In [1]: import numpy as np

In [2]: import numpy.linalg as la

In [3]: np.set_printoptions(precision=2, suppress=True, linewidth=120)

In [4]: def tidy(a):
   ...:     return np.round(a, 2) + 0
   ...: 

In [5]: E = np.loadtxt("dump.csv", delimiter=",")

In [6]: print(E)
[[-1.  0.  1.  2.]
 [ 3.  4.  5.  6.]
 [ 7.  8.  9. 10.]
 [11. 12. 13. 14.]]

In [7]: left, sv, VT = la.svd(E)

In [8]: V = VT[:(sv > 1e-8).sum()]

In [9]: rng = np.random.default_rng(500)

In [10]: x = E[2] + -2 * E[1] + rng.integers(2) * np.eye(4)[0]

In [11]: print(x)
[ 2.  0. -1. -2.]

In [12]: print(tidy(V.T @ V))
[[ 0.7  0.4  0.1 -0.2]
 [ 0.4  0.3  0.2  0.1]
 [ 0.1  0.2  0.3  0.4]
 [-0.2  0.1  0.4  0.7]]

In [13]: print(tidy(la.norm(x - V.T @ V @ x)))
0.55

In [14]: print(tidy(np.diag(V.T @ V)))
[0.7 0.3 0.3 0.7]

In [15]: rank = la.matrix_rank(E)

In [16]: print(rank)
2

In [17]: null = la.svd(E)[2][rank:].T

In [18]: print([int(la.matrix_rank(np.delete(E, i, axis=0))) for i in range(4)])
[2, 2, 2, 2]

In [19]: print([int(la.matrix_rank(E[:i])) for i in range(1, len(E) + 1)])
[1, 2, 2, 2]

In [20]: print(tidy(null @ null.T))
[[ 0.3 -0.4 -0.1  0.2]
 [-0.4  0.7 -0.2 -0.1]
 [-0.1 -0.2  0.7 -0.4]
 [ 0.2 -0.1 -0.4  0.3]]

In [21]: r0 = np.array([0, 3, -3, 4, -5, 0])

In [22]: W0 = r0[np.abs(np.subtract.outer(np.arange(6), np.arange(6)))]

In [23]: print(W0)
[[ 0  3 -3  4 -5  0]
 [ 3  0  3 -3  4 -5]
 [-3  3  0  3 -3  4]
 [ 4 -3  3  0  3 -3]
 [-5  4 -3  3  0  3]
 [ 0 -5  4 -3  3  0]]

In [24]: # equal to its transpose

In [25]: print(np.all(la.eigvalsh(W0) > 0))
False

In [26]: ev, V = la.eigvalsh(W0)
Traceback (most recent call last):
  Cell In[26], line 1
    ev, V = la.eigvalsh(W0)
ValueError: too many values to unpack (expected 2)


In [27]: ev, V = la.eigh(W0)

In [28]: print(np.unique(ev.round(6) + 0, return_counts=True)[1])
[1 1 1 1 1 1]

In [29]: print(np.abs(V[:, -1]).round(6).argmax())
0

In [30]: print(tidy(ev.sum()), np.trace(W0))
0.0 0

In [31]: print(tidy(V.T @ V))
[[1. 0. 0. 0. 0. 0.]
 [0. 1. 0. 0. 0. 0.]
 [0. 0. 1. 0. 0. 0.]
 [0. 0. 0. 1. 0. 0.]
 [0. 0. 0. 0. 1. 0.]
 [0. 0. 0. 0. 0. 1.]]

In [32]: print(tidy(la.svd(W0, compute_uv=False)))
[16.41  6.9   4.91  3.13  2.51  1.04]

In [33]: print(tidy(V.T @ W0 @ V))
[[-16.41   0.     0.     0.     0.     0.  ]
 [  0.    -1.04   0.     0.     0.     0.  ]
 [  0.     0.     2.51   0.     0.     0.  ]
 [  0.     0.     0.     3.13   0.     0.  ]
 [  0.     0.     0.     0.     4.91   0.  ]
 [  0.     0.     0.     0.     0.     6.9 ]]

In [34]: print(tidy(np.abs(V[:, -1])))
[0.59 0.31 0.23 0.23 0.31 0.59]

In [35]: print(tidy(V @ np.diag(ev) @ V.T))
[[ 0.  3. -3.  4. -5.  0.]
 [ 3.  0.  3. -3.  4. -5.]
 [-3.  3.  0.  3. -3.  4.]
 [ 4. -3.  3.  0.  3. -3.]
 [-5.  4. -3.  3.  0.  3.]
 [ 0. -5.  4. -3.  3.  0.]]
